>>> import numpy as np
>>> np.set_printoptions(suppress=True, linewidth=100)
>>> rnd = lambda a: np.round(a, 3) + 0
>>> W2 = np.array([[2, 2, 0, 0, 2, 0],
...     [1, 2, 2, 0, 2, 0],
...     [2, 2, 2, 1, 1, 0],
...     [1, 1, 0, 2, 0, 2],
...     [0, 1, 0, 2, 2, 2],
...     [0, 0, 1, 2, 0, 2]])
>>> rng = np.random.default_rng(88)
>>> X = (rng.random((28, 6)) < 0.25) @ W2
>>> print(X)
[[2 2 1 2 2 2]
 [5 5 2 3 3 2]
 [1 2 2 0 2 0]
 [0 1 0 2 2 2]
 [3 3 1 4 2 4]
 [0 0 0 0 0 0]
 [2 3 0 2 4 2]
 [2 2 3 3 1 2]
 [1 2 2 0 2 0]
 [0 1 1 4 2 4]
 [1 2 2 0 2 0]
 [1 2 1 6 2 6]
 [3 3 0 2 2 2]
 [2 2 1 2 2 2]
 [3 3 2 3 1 2]
 [2 2 0 0 2 0]
 [2 3 0 2 4 2]
 [2 2 2 1 1 0]
 [2 3 0 2 4 2]
 [0 1 0 2 2 2]
 [2 4 2 4 4 4]
 [4 4 3 3 3 2]
 [0 0 0 0 0 0]
 [0 0 1 2 0 2]
 [0 1 0 2 2 2]
 [2 3 3 5 3 4]
 [2 2 1 2 2 2]
 [2 3 3 5 3 4]]
>>> P = X @ np.linalg.solve(X.T @ X, X.T)
>>> print(np.allclose(P @ P, P))
True
>>> labels = X[:, 1] > np.median(X[:, 1])
>>> f = X[labels].mean(axis=0) - X[~labels].mean(axis=0)
>>> print(labels.astype(int))
[0 1 0 0 1 0 1 0 0 0 0 0 1 0 1 0 1 0 1 0 1 1 0 0 0 1 0 1]
>>> W2 = X[[27, 24]].astype(float)
>>> for _ in range(7):
...     labels = np.linalg.norm(X[:, None] - W2, axis=-1).argmin(axis=1)
...     W2 = np.array([X[labels == j].mean(axis=0) for j in range(2)])
... 
>>> print(labels)
[1 0 1 1 0 1 1 0 1 0 1 0 1 1 0 1 1 1 1 1 0 0 1 1 1 0 1 0]
>>> print(np.bincount(labels))
[10 18]
>>> print(rnd(W2[1] - W2[0]))
[-1.178 -1.278 -1.433 -2.722 -0.456 -2.178]
>>> print(np.abs(W2[1] - W2[0]).argmax())
3
>>> print(rnd(W2))
[[2.4   3.    2.1   4.    2.4   3.4  ]
 [1.222 1.722 0.667 1.278 1.944 1.222]]
>>> A = np.load("arr.npy")
>>> print(A)
[[ 4  5  6  7  8  9 10 11 12 13 14 15 16]
 [17 18 19 20 21 22 23 24 25 26 27 28 29]
 [30 31 32 33 34 35 36 37 38 39 40 41 42]
 [43 44 45 46 47 48 49 50 51 52 53 54 55]
 [56 57 58 59 60 61 62 63 64 65 66 67 68]
 [69 70 71 72 73 74 75 76 77 78 79 80 81]
 [82 83 84 85 86 87 88 89 90 91 92 93 94]]
>>> U, sv, vt = np.linalg.svd(A)
>>> evecs = vt[:(sv > 1e-8).sum()]
>>> x = A[4] + 2 * A[5] + rng.integers(2) * np.eye(13)[7]
>>> print(x)
[194. 197. 200. 203. 206. 209. 212. 215. 218. 221. 224. 227. 230.]
>>> print(np.linalg.matrix_rank(np.vstack([A, x])))
2
>>> print(rnd(np.linalg.norm(x - evecs.T @ evecs @ x)))
0.0
>>> print(np.allclose(evecs.T @ evecs @ x, x))
True
>>> W0 = np.loadtxt("dump.csv", delimiter=",")
>>> print(W0)
[[ 0.3    0.3   -0.1   -2.    -0.6   -1.6   -0.5    1.5    0.     1.4   -1.1   -0.3  ]
 [ 0.7   -1.2    1.4   -1.6    1.1   -2.8    1.2    0.8   -0.5    0.2    1.1    0.2  ]
 [ 0.4    1.2    0.     0.1   -1.9    1.2    0.9   -0.1    2.2   -0.2    0.     0.5  ]
 [ 0.8   -0.9    0.3   -0.8    0.3    1.    -0.4    0.9   -0.7    1.    -0.4    0.1  ]
 [ 0.8   -0.1   -0.2    0.3   -1.3   -0.8    1.    -1.4    0.6    2.7    0.1    0.1  ]
 [ 0.7   -0.3    1.3    0.2    0.6   -0.2   -0.4    0.    -0.3    0.6    0.4   -2.   ]
 [-1.8   -1.5    0.3    0.2    1.7    0.6   -0.6   -0.8   -0.5    2.1    0.2   -0.1  ]
 [-1.    -1.3   -1.2    1.    -0.7   -0.6   -0.2   -0.2   -0.4    0.4    2.5   -1.1  ]
 [-0.6    0.3   -1.    -1.    -1.6   -0.5    1.5    0.3   -0.1   -0.3   -0.4    0.3  ]
 [-0.1    1.     1.     0.7    1.5   -0.2    1.8    1.8   -0.8   -1.2   -0.3   -2.6  ]
 [-0.6    0.4    0.2   -1.2   -1.6   -0.5    0.3    2.     0.3    1.6    1.     0.3  ]
 [ 0.777 -0.883  0.303 -0.812  0.254  0.999 -0.406  0.905 -0.693  1.011 -0.382  0.093]
 [ 0.6    1.2   -1.8    1.     0.2    0.2   -0.1    0.5    0.5   -0.8   -0.4    0.4  ]
 [ 1.9    0.7   -1.4   -0.8   -0.2    1.1   -0.2    0.9   -0.6    0.7    1.7   -0.8  ]]
>>> w1 = np.array([[4, 5, 0, 5, 0],
...     [4, 3, 2, 3, 4],
...     [2, 0, 5, 1, 4],
...     [4, 2, 2, 3, 5],
...     [4, 4, 2, 0, 3],
...     [4, 4, 1, 2, 4],
...     [1, 2, 0, 5, 4],
...     [0, 0, 5, 5, 0],
...     [3, 3, 3, 3, 5],
...     [1, 5, 1, 2, 2],
...     [3, 1, 4, 1, 3],
...     [1, 3, 1, 2, 4]])
>>> beta = np.array([0, 1, 2, 5, 2])
>>> H = np.maximum(W0 @ w1 + beta, 0)
>>> print(np.linalg.matrix_rank(H))
5
>>> print(rnd((H > 0).mean(axis=0)))
[0.429 0.571 0.714 0.857 0.429]
>>> print((H > 0).astype(int))
[[0 0 0 1 0]
 [0 0 1 1 0]
 [1 1 1 1 1]
 [0 1 1 1 0]
 [1 1 0 1 1]
 [1 1 1 1 0]
 [0 1 1 0 1]
 [0 0 1 0 0]
 [0 0 0 1 0]
 [1 0 1 1 1]
 [0 0 1 1 1]
 [0 1 1 1 0]
 [1 1 0 1 1]
 [1 1 1 1 0]]
>>> W2 = np.array([[2, -4, -5], [0, 7, -1], [0, 0, 0], [-7, 3, -1], [6, -8, 3]])
>>> print(w1 @ W2)
[[-27  34 -30]
 [ 11 -18 -14]
 [ 21 -37   1]
 [ 17 -33 -10]
 [ 26 -12 -15]
 [ 18 -14 -14]
 [ -9  -7   0]
 [-35  15  -5]
 [ 15 -22  -6]
 [  0  21  -6]
 [ 17 -26  -8]
 [ 12  -9   2]]
>>> x = np.array([2, 0, 2, -2, -2, -2, 2, 2, 2, -1, 0, 2])
>>> print(rnd(np.einsum("ij,j->i", W0, x)))
[  8.8    14.      9.2     0.      2.7    -3.2   -14.1    -8.      7.3    -0.6    10.      0.065
  -1.8    -1.3  ]
>>> print(rnd(W0 @ x))
[  8.8    14.      9.2     0.      2.7    -3.2   -14.1    -8.      7.3    -0.6    10.      0.065
  -1.8    -1.3  ]
>>> print(rnd(W0 @ (2 * x)))
[ 17.6   28.    18.4    0.     5.4   -6.4  -28.2  -16.    14.6   -1.2   20.     0.13  -3.6   -2.6 ]
>>> print(np.linalg.norm(W0 @ x) <= np.linalg.norm(W0, 2) * np.linalg.norm(x) + 1e-9)
True
>>> print(rnd(W0 @ np.ones(12)))
[-2.7    0.6    4.3    1.2    1.8    0.6   -0.2   -2.8   -3.1    2.6    2.2    1.166  1.5    3.   ]
>>> out = W0 + rng.integers(-2, 3, (14, 10)) @ rng.integers(-2, 3, (10, 12))
>>> print(rnd(out))
[[ 10.3    12.3    15.9     2.      7.4    -2.6    -2.5     9.5     2.      1.4     0.9   -11.3  ]
 [  9.7    -0.2     3.4     3.4     9.1   -11.8     9.2     3.8    -3.5    -4.8     2.1    -7.8  ]
 [ -5.6    13.2     0.      2.1    -3.9    -0.8     7.9    -4.1    -3.8     4.8     0.      0.5  ]
 [ -3.2     2.1     6.3     3.2     6.3    -1.      1.6     1.9    -0.7    -1.      1.6     0.1  ]
 [  7.8     0.9     5.8   -16.7    -8.3     8.2    -6.     -6.4     6.6     0.7   -11.9    -5.9  ]
 [  2.7    -2.3     0.3    12.2     2.6    -5.2    -1.4     8.     -1.3     0.6     5.4     3.   ]
 [ -4.8    -4.5    -4.7    12.2     7.7   -10.4     1.4     2.2    -5.5     1.1     8.2    -0.1  ]
 [ -3.    -16.3   -16.2     6.     -1.7    -6.6    -0.2    -1.2    -4.4     0.4     5.5     6.9  ]
 [ -0.6     4.3     9.     -2.     -8.6     9.5    -1.5     1.3    -2.1    -2.3   -11.4    -1.7  ]
 [  0.9     8.      0.     13.7    10.5   -13.2     7.8     9.8    -0.8    -2.2    16.7    -4.6  ]
 [ -0.6    -1.6     9.2    -5.2     0.4     7.5   -11.7     5.      7.3    -0.4    -1.     -9.7  ]
 [ 10.777  -4.883   6.303 -17.812  -4.746  14.999  -8.406  -2.095   5.307  -0.989 -14.382 -13.907]
 [  0.6     3.2     1.2    -1.      0.2     2.2     6.9    -0.5    -0.5    -7.8    -2.4    -7.6  ]
 [ -5.1     7.7     3.6    -5.8    -6.2    10.1     3.8    -3.1     1.4     2.7    -6.3     9.2  ]]
>>> print(rnd(np.linalg.svd(out - W0, compute_uv=False)))
[62.219 41.087 29.754 20.288 14.193 12.243  9.92   7.086  4.558  2.016  0.     0.   ]
>>> print(np.abs(out - W0).sum(axis=1))
[ 76.  62.  46.  32.  85.  44.  59.  60.  53.  78.  61. 103.  35.  69.]
>>> print(np.linalg.matrix_rank(out - W0, tol=1e-8))
10
